% python3 -q
>>> import numpy as np
>>> np.set_printoptions(suppress=True, linewidth=160)
>>> M = np.array([[3.0, 0.0, 0.0, 2.0, 2.0],
...     [0.0, 3.0, 0.0, 0.0, 0.0],
...     [0.0, 0.0, 3.0, 0.0, 0.0],
...     [2.0, 0.0, 0.0, 3.0, 2.0],
...     [2.0, 0.0, 0.0, 2.0, 3.0]])
>>> A2 = M / np.linalg.norm(M, axis=1, keepdims=True)
>>> cov = A2 @ A2.T
>>> np.degrees(np.arccos(np.clip(cov[1, 2], -1, 1)))
np.float64(90.0)
>>> cov[1]
array([0., 1., 0., 0., 0.])
>>> rng = np.random.default_rng(81)
>>> labels = rng.permutation(5)
>>> A2 = M[:, labels] * rng.choice([-1, 1], 5)
>>> A2
array([[ 0., -3.,  0., -2., -2.],
       [ 3., -0.,  0., -0., -0.],
       [ 0., -0.,  3., -0., -0.],
       [ 0., -2.,  0., -3., -2.],
       [ 0., -2.,  0., -2., -3.]])
>>> U, _, VT = np.linalg.svd(M.T @ A2)
>>> labels
array([1, 0, 2, 3, 4])
>>> vec = np.ones(5)
>>> for _ in range(5):
...     vec = M @ vec
...     vec /= np.linalg.norm(vec)
...     print(round(vec @ M @ vec, 1))
... 
6.6
6.9
7.0
7.0
7.0
>>> print(np.round(np.linalg.eigvalsh(M)[-1], 1))
7.0
>>> evals, evecs = np.linalg.eigh(M)
>>> np.round(evecs @ np.diag(evals) @ evecs.T, 1) + 0
array([[3., 0., 0., 2., 2.],
       [0., 3., 0., 0., 0.],
       [0., 0., 3., 0., 0.],
       [2., 0., 0., 3., 2.],
       [2., 0., 0., 2., 3.]])
>>> np.round(np.linalg.svd(M, compute_uv=False), 1)
array([7., 3., 3., 1., 1.])
>>> np.round(np.linalg.eigvalsh(M @ M), 1)
array([ 1.,  1.,  9.,  9., 49.])
>>> np.round(evecs.T @ evecs, 1) + 0
array([[1., 0., 0., 0., 0.],
       [0., 1., 0., 0., 0.],
       [0., 0., 1., 0., 0.],
       [0., 0., 0., 1., 0.],
       [0., 0., 0., 0., 1.]])
>>> round(evals.sum(), 1), np.trace(M)
(np.float64(15.0), np.float64(15.0))
>>> X = np.array([[4, 2, 2, -4, 2, 6, -4],
...     [8, -2, 4, 9, 0, 7, 6],
...     [9, -6, -3, 5, 1, 2, 0],
...     [-3, 5, 4, -4, 7, 1, 8],
...     [-6, 4, 4, 8, -4, 5, -9],
...     [2, 4, 6, 8, -4, -7, -7],
...     [-3, -7, 4, -9, 0, 4, -6]])
>>> print(X @ X)
[[  74   32   22  128  -50  -10  -72]
 [  21   27   98  -64   55   26  -57]
 [ -56   85   39 -101   38    2  -55]
 [  12  -84   52   85  -62   81 -108]
 [  81   63    2  137   44  -83  167]
 [ 101    5  -52    1  110   61  207]
 [  21   -3  -82   91  -81 -120  -94]]
>>> print(np.linalg.matrix_power(X, 3))
[[  862   856   174  -242  1306   372  1872]
 [ 1267  -197  -252  2066  -632   312  -769]
 [ 1051  -476  -349  2403  -940   192  -100]
 [  447  1137  -322   240   595 -1636   767]
 [ -496  -616  1302 -2110  1279  2537   333]
 [-1186  -256  2016 -1118  -527  1489 -3025]
 [ -423   849  -780 -1647  1401    91  2759]]
>>> np.allclose(X, X.T)
False
>>> np.round(np.sort(np.abs(np.linalg.eigvals(X))), 1)
array([ 5.2,  8.1,  8.1, 12.1, 13.5, 16.3, 16.3])
>>> np.allclose(X @ X.T, X.T @ X)
False
>>> print((X - X.T) / 2)
[[ 0.  -3.  -3.5 -0.5  4.   2.  -0.5]
 [ 3.   0.   5.   2.  -2.   1.5  6.5]
 [ 3.5 -5.   0.   0.5 -1.5 -2.  -2. ]
 [ 0.5 -2.  -0.5  0.  -0.5 -3.5  8.5]
 [-4.   2.   1.5  0.5  0.   4.5 -4.5]
 [-2.  -1.5  2.   3.5 -4.5  0.  -5.5]
 [ 0.5 -6.5  2.  -8.5  4.5  5.5  0. ]]
>>> W = np.array([[-1, 2, 1, 1, -3],
...     [-3, 0, 3, 2, 1],
...     [-1, -2, 3, 1, 3],
...     [-1, 2, -2, 0, 2],
...     [0, 3, -1, -2, 1],
...     [3, -2, -2, 1, -3],
...     [1, 0, -3, 2, 3]])
>>> b = np.array([1, 0, 2, 2, 0])
>>> act = np.maximum(X @ W + b, 0)
>>> act
array([[ 7,  0, 24,  6,  0],
       [13, 12,  0, 29,  1],
       [14, 33,  0,  0,  0],
       [ 0,  0,  1, 16, 46],
       [ 0,  0, 25,  3,  4],
       [ 0, 10, 57,  5, 28],
       [36,  0, 18,  0,  0]])
>>> C = np.array([[-1, 1, 0], [1, -1, -2], [2, 2, 1], [2, 2, -2], [0, 2, -1]])
>>> W @ C
array([[  7,  -5,  -2],
       [ 13,   9,  -2],
       [  7,  15,   2],
       [ -1,  -3,  -8],
       [ -3,  -7,  -4],
       [ -7,  -3,   3],
       [ -3,   5, -10]])
>>> (act @ C).round(6).argmax(axis=1)
array([1, 1, 0, 1, 1, 1, 1])
>>> m1 = np.maximum(np.array([[1, 2, 2, 2],
...     [1, 2, 2, 2],
...     [0, 2, 0, 2],
...     [0, 2, 0, 2],
...     [1, 0, 0, 0],
...     [0, 1, 2, 1],
...     [2, 1, 2, 0],
...     [2, 1, 2, 2],
...     [1, 0, 0, 0],
...     [1, 0, 1, 2],
...     [1, 0, 1, 1],
...     [1, 1, 2, 0],
...     [1, 0, 1, 1],
...     [1, 2, 1, 1],
...     [2, 1, 0, 2],
...     [1, 0, 1, 1],
...     [2, 1, 2, 2],
...     [1, 1, 1, 2],
...     [1, 0, 1, 1],
...     [2, 1, 1, 1],
...     [2, 2, 2, 0],
...     [0, 0, 1, 2],
...     [2, 1, 1, 0],
...     [1, 0, 2, 2],
...     [1, 0, 1, 0],
...     [2, 2, 2, 2]]) @ np.array([[1, -2, 1, 1, 3],
...     [-2, -1, 2, -3, -2],
...     [3, -2, 2, -2, -1],
...     [-3, 0, 1, -2, 2]]) + np.array([-2, 0, 1, -1, -1]), 0)
>>> m1
array([[ 0,  0, 12,  0,  0],
       [ 0,  0, 12,  0,  0],
       [ 0,  0,  7,  0,  0],
       [ 0,  0,  7,  0,  0],
       [ 0,  0,  2,  0,  2],
       [ 0,  0,  8,  0,  0],
       [ 4,  0,  9,  0,  1],
       [ 0,  0, 11,  0,  5],
       [ 0,  0,  2,  0,  2],
       [ 0,  0,  6,  0,  5],
       [ 0,  0,  5,  0,  3],
       [ 3,  0,  8,  0,  0],
       [ 0,  0,  5,  0,  3],
       [ 0,  0,  9,  0,  0],
       [ 0,  0,  7,  0,  7],
       [ 0,  0,  5,  0,  3],
       [ 0,  0, 11,  0,  5],
       [ 0,  0,  8,  0,  3],
       [ 0,  0,  5,  0,  3],
       [ 0,  0,  8,  0,  4],
       [ 2,  0, 11,  0,  0],
       [ 0,  0,  5,  0,  2],
       [ 1,  0,  7,  0,  2],
       [ 0,  0,  8,  0,  4],
       [ 2,  0,  4,  0,  1],
       [ 0,  0, 13,  0,  3]])
>>> U, sigma, VT = np.linalg.svd(m1)
>>> sigma.round(1) + 0
array([42.4, 10.9,  5. ,  0. ,  0. ])
>>> A2 = U[:, :3] @ np.diag(sigma[:3]) @ VT[:3]
>>> np.linalg.matrix_rank(m1, rtol=0.05)
np.int64(3)
>>> round(np.abs(m1 - A2).max(), 1)
np.float64(0.0)
>>> np.round(m1.mean(axis=0), 1)
array([0.5, 0. , 7.5, 0. , 2.2])
>>> print(np.linalg.matrix_rank(m1))
3
>>> m1.sum(axis=1)
array([12, 12,  7,  7,  4,  8, 14, 16,  4, 11,  8, 11,  8,  9, 14,  8, 16, 11,  8, 12, 13,  7, 10, 12,  7, 16])
>>> m1.sum(axis=0)
array([ 12,   0, 195,   0,  58])
>>> np.count_nonzero(m1)
np.int64(49)
>>> U, sigma, VT = np.linalg.svd(m1)
>>> evecs = VT[:(sigma > 1e-8).sum()]
>>> vec = m1[10] + 2 * m1[19] + rng.integers(2) * np.eye(5)[3]
>>> vec
array([ 0.,  0., 21.,  0., 11.])
>>> np.linalg.matrix_rank(np.vstack([m1, vec]))
np.int64(3)
>>> np.round(m1 @ np.linalg.pinv(m1) @ m1, 1) + 0
array([[ 0.,  0., 12.,  0.,  0.],
       [ 0.,  0., 12.,  0.,  0.],
       [ 0.,  0.,  7.,  0.,  0.],
       [ 0.,  0.,  7.,  0.,  0.],
       [ 0.,  0.,  2.,  0.,  2.],
       [ 0.,  0.,  8.,  0.,  0.],
       [ 4.,  0.,  9.,  0.,  1.],
       [ 0.,  0., 11.,  0.,  5.],
       [ 0.,  0.,  2.,  0.,  2.],
       [ 0.,  0.,  6.,  0.,  5.],
       [ 0.,  0.,  5.,  0.,  3.],
       [ 3.,  0.,  8.,  0.,  0.],
       [ 0.,  0.,  5.,  0.,  3.],
       [ 0.,  0.,  9.,  0.,  0.],
       [ 0.,  0.,  7.,  0.,  7.],
       [ 0.,  0.,  5.,  0.,  3.],
       [ 0.,  0., 11.,  0.,  5.],
       [ 0.,  0.,  8.,  0.,  3.],
       [ 0.,  0.,  5.,  0.,  3.],
       [ 0.,  0.,  8.,  0.,  4.],
       [ 2.,  0., 11.,  0.,  0.],
       [ 0.,  0.,  5.,  0.,  2.],
       [ 1.,  0.,  7.,  0.,  2.],
       [ 0.,  0.,  8.,  0.,  4.],
       [ 2.,  0.,  4.,  0.,  1.],
       [ 0.,  0., 13.,  0.,  3.]])
>>> ang = np.radians(35)
>>> Rm = np.eye(5)
>>> Rm[2, 2] = Rm[1, 1] = np.cos(ang)
>>> Rm[2, 1], Rm[1, 2] = -np.sin(ang), np.sin(ang)
>>> Rm.round(1)
array([[ 1. ,  0. ,  0. ,  0. ,  0. ],
       [ 0. ,  0.8,  0.6,  0. ,  0. ],
       [ 0. , -0.6,  0.8,  0. ,  0. ],
       [ 0. ,  0. ,  0. ,  1. ,  0. ],
       [ 0. ,  0. ,  0. ,  0. ,  1. ]])
>>> A2 = m1 @ Rm.T
>>> np.round(np.abs(A2 - m1).max(axis=0), 1)
array([0. , 7.5, 2.4, 0. , 0. ])
>>> np.allclose(m1 @ m1.T, A2 @ A2.T)
True
>>> J = np.loadtxt("w.csv", delimiter=",")
>>> J
array([[ 19.6, -23.9,  16. ,  16.5, -15.6, -15.5],
       [ 20.3, -25.8,  15.5,  14.1, -15.7, -15.6],
       [ 21.5, -24.4,  14.9,  15.4, -15.1, -15.3],
       [ 20.8, -25.4,  14.1,  16.1, -17. , -15. ],
       [ 19.4, -24.7,  14.8,  15.7, -14.1, -16.6],
       [ 21.3, -25.3,  13.9,  14.2, -14.7, -14.3],
       [ 20.2, -23.7,  17. ,  14.6, -16.4, -15.3],
       [ 20.4, -25.4,  15.8,  14.3, -15.8, -16.4],
       [ 19. , -26.2,  14.5,  15.8, -14.1, -15.2],
       [ 21.5, -24.3,  15.7,  14.9, -14.6, -14.2],
       [ 20.6, -23.6,  15.7,  15.4, -14.8, -15.1],
       [ 18.3, -24.4,  14.7,  13.5, -15.1, -15.5],
       [ 19.3, -27.6,  15.6,  15.7, -15.3, -15.4],
       [ 20. , -24.8,  16. ,  14.3, -16.1, -12.2],
       [ 20.2, -26. ,  16.8,  15.3, -15.8, -16. ],
       [ 21. , -24.3,  15.4,  16. , -15.1, -16.2],
       [ 20.1, -25.1,  14.2,  15.6, -14.6, -15. ],
       [ 21.8, -22.7,  13.1,  15.1, -14.2, -14.4],
       [ 18.6, -23.3,  16.8,  14.7, -14.9, -16.4],
       [ 21.5, -25.1,  15.8,  13.8, -14.7, -16.2]])
>>> np.linalg.cond(J) > 100
np.False_
>>> [round(float(x), 1) for x in np.linalg.svd(J, compute_uv=False)[:3]]
[197.6, 5.4, 4.8]
>>> print(round(np.linalg.norm(J, 2) / np.linalg.norm(J), 1))
1.0
>>> Q, evecs = np.linalg.qr(J[:, :3])[0], np.linalg.qr(J[:, 3:])[0]
>>> sigma = np.linalg.svd(Q.T @ evecs, compute_uv=False)
>>> round(np.linalg.norm(Q @ Q.T - evecs @ evecs.T, 2), 1)
np.float64(1.0)
>>> (sigma > 0.9).sum()
np.int64(1)
>>> np.round(np.degrees(np.arccos(sigma.clip(0, 1))), 1)
array([ 1.9, 69.1, 85. ])
>>> A = np.load("a.npy")
>>> A.round(1)
array([[ 0.4,  0.2, -1.2],
       [ 0.8, -0.3, -1.9],
       [ 1.2, -2.9, -2.2],
       [-0.5, -1.2,  1.5],
       [-1.4,  1. ,  2.9],
       [ 2. , -1. , -3.8],
       [-0.4, -0.1,  1. ],
       [-0.5,  0.1,  1.3],
       [-0.9, -0.7,  1.5],
       [ 0.1, -1.4,  0.2],
       [ 0.4,  0. , -0.7],
       [-0.9,  2.5,  1.9],
       [ 0.7,  1.7, -1.8],
       [-0.5, -0.8,  1.2],
       [-1. ,  0.8,  2.1],
       [-0.6,  0.6,  0.6],
       [-0.1, -0.3,  0.2],
       [ 0.4,  0.9, -0.8]])
>>> vec = np.array([2, -1, 2])
>>> y = A @ vec
>>> np.round(np.linalg.pinv(A) @ A, 1) + 0
array([[1., 0., 0.],
       [0., 1., 0.],
       [0., 0., 1.]])
>>> np.round(np.linalg.solve(A.T @ A, A.T @ y), 1)
array([ 2., -1.,  2.])
>>> y.round(1)
array([-1.8, -2. ,  0.8,  3.1,  2. , -2.6,  1.4,  1.4,  2. ,  2.1, -0.5, -0.6, -3.9,  2.1,  1.3, -0.6,  0.5, -1.8])
>>> y = y + 0.1 * rng.normal(size=18)
>>> print(y.round(1))
[-1.6 -1.8  0.8  3.2  2.1 -2.5  1.4  1.2  2.   2.2 -0.5 -0.5 -4.   2.3  1.4 -0.7  0.4 -1.8]
>>> b, *_ = np.linalg.lstsq(A, y)
>>> print(b.round(1))
[ 2.1 -1.   2.1]
>>> d = np.linalg.norm(A[:, None] - A[None], axis=-1)
>>> np.round(np.linalg.norm(A, axis=1), 1)
array([1.3, 2.1, 3.9, 2. , 3.4, 4.4, 1.1, 1.4, 1.9, 1.4, 0.8, 3.2, 2.6, 1.5, 2.4, 1. , 0.4, 1.3])
>>> print(d.mean(axis=1).argmax())
5
>>> print(d[2].round(1))
[3.4 2.7 0.  4.4 7.  2.6 4.6 4.9 4.8 3.1 3.4 7.1 4.6 4.4 6.1 4.9 3.8 4.1]
>>> Xc = A - A.mean(axis=0)
>>> U, sigma, VT = np.linalg.svd(Xc, full_matrices=False)
>>> np.round(np.abs(VT[-1]), 1)
array([0.9, 0.1, 0.4])
>>> sigma.round(1)
array([8.4, 4.6, 0.5])
>>> (np.sign(U[:, 0]) == np.sign(U[0, 0])).astype(int)
array([1, 1, 1, 0, 0, 1, 0, 0, 0, 1, 1, 0, 1, 0, 0, 0, 0, 1])
>>> np.abs(U[:, 0]).argmax()
np.int64(5)
>>> A2 = np.c_[A[:, :2] @ np.array([[-3, 0], [-3, 1]]), np.array([-3, -1, -3, 1, -2, -2, 3, 1, 2, -3, -1, -1, -1, 1, -3, 1, 0, -3])]
>>> A2.round(1) + 0
array([[-1.8,  0.2, -3. ],
       [-1.5, -0.3, -1. ],
       [ 5.1, -2.9, -3. ],
       [ 5.1, -1.2,  1. ],
       [ 1.2,  1. , -2. ],
       [-3. , -1. , -2. ],
       [ 1.5, -0.1,  3. ],
       [ 1.2,  0.1,  1. ],
       [ 4.8, -0.7,  2. ],
       [ 3.9, -1.4, -3. ],
       [-1.2,  0. , -1. ],
       [-4.8,  2.5, -1. ],
       [-7.2,  1.7, -1. ],
       [ 3.9, -0.8,  1. ],
       [ 0.6,  0.8, -3. ],
       [ 0. ,  0.6,  1. ],
       [ 1.2, -0.3,  0. ],
       [-3.9,  0.9, -3. ]])
>>> print(np.round(np.linalg.lstsq(A, A2[:, 0])[0], 1) + 0)
[-3. -3.  0.]
>>> print(np.linalg.matrix_rank(A2))
3
>>> mat = np.load("out7.npy")
>>> mat
array([[ 0,  2,  0,  0, -2,  3],
       [ 0,  0,  2,  2, -2, -1],
       [ 0,  0,  0, -2,  0, -3],
       [ 0,  0,  0,  0, -1,  3],
       [ 0,  0,  0,  0,  0,  3],
       [ 0,  0,  0,  0,  0,  0]])
>>> np.linalg.matrix_rank(mat, rtol=0.1)
np.int64(4)
>>> print(round(np.linalg.norm(mat, 2) / np.linalg.norm(mat), 1))
0.8
>>> np.linalg.cond(mat) > 100
np.True_
>>> np.argsort(-np.linalg.norm(mat, axis=0).round(6), kind="stable")[:3]
array([5, 4, 3])
>>> r = np.linalg.matrix_rank(mat)
>>> r
np.int64(5)
>>> N = np.linalg.svd(mat)[2][r:].T
>>> [int(np.linalg.matrix_rank(mat[:, :j + 1])) for j in range(6)]
[0, 1, 2, 3, 4, 5]
>>> N.shape
(6, 1)
>>> print(N[:, 0] / N[np.abs(N[:, 0]).round(6).argmax(), 0])
[1. 0. 0. 0. 0. 0.]
>>> print([int(np.linalg.matrix_rank(mat[:i])) for i in range(1, len(mat) + 1)])
[1, 2, 3, 4, 5, 5]
>>> np.allclose(mat @ N, 0)
True
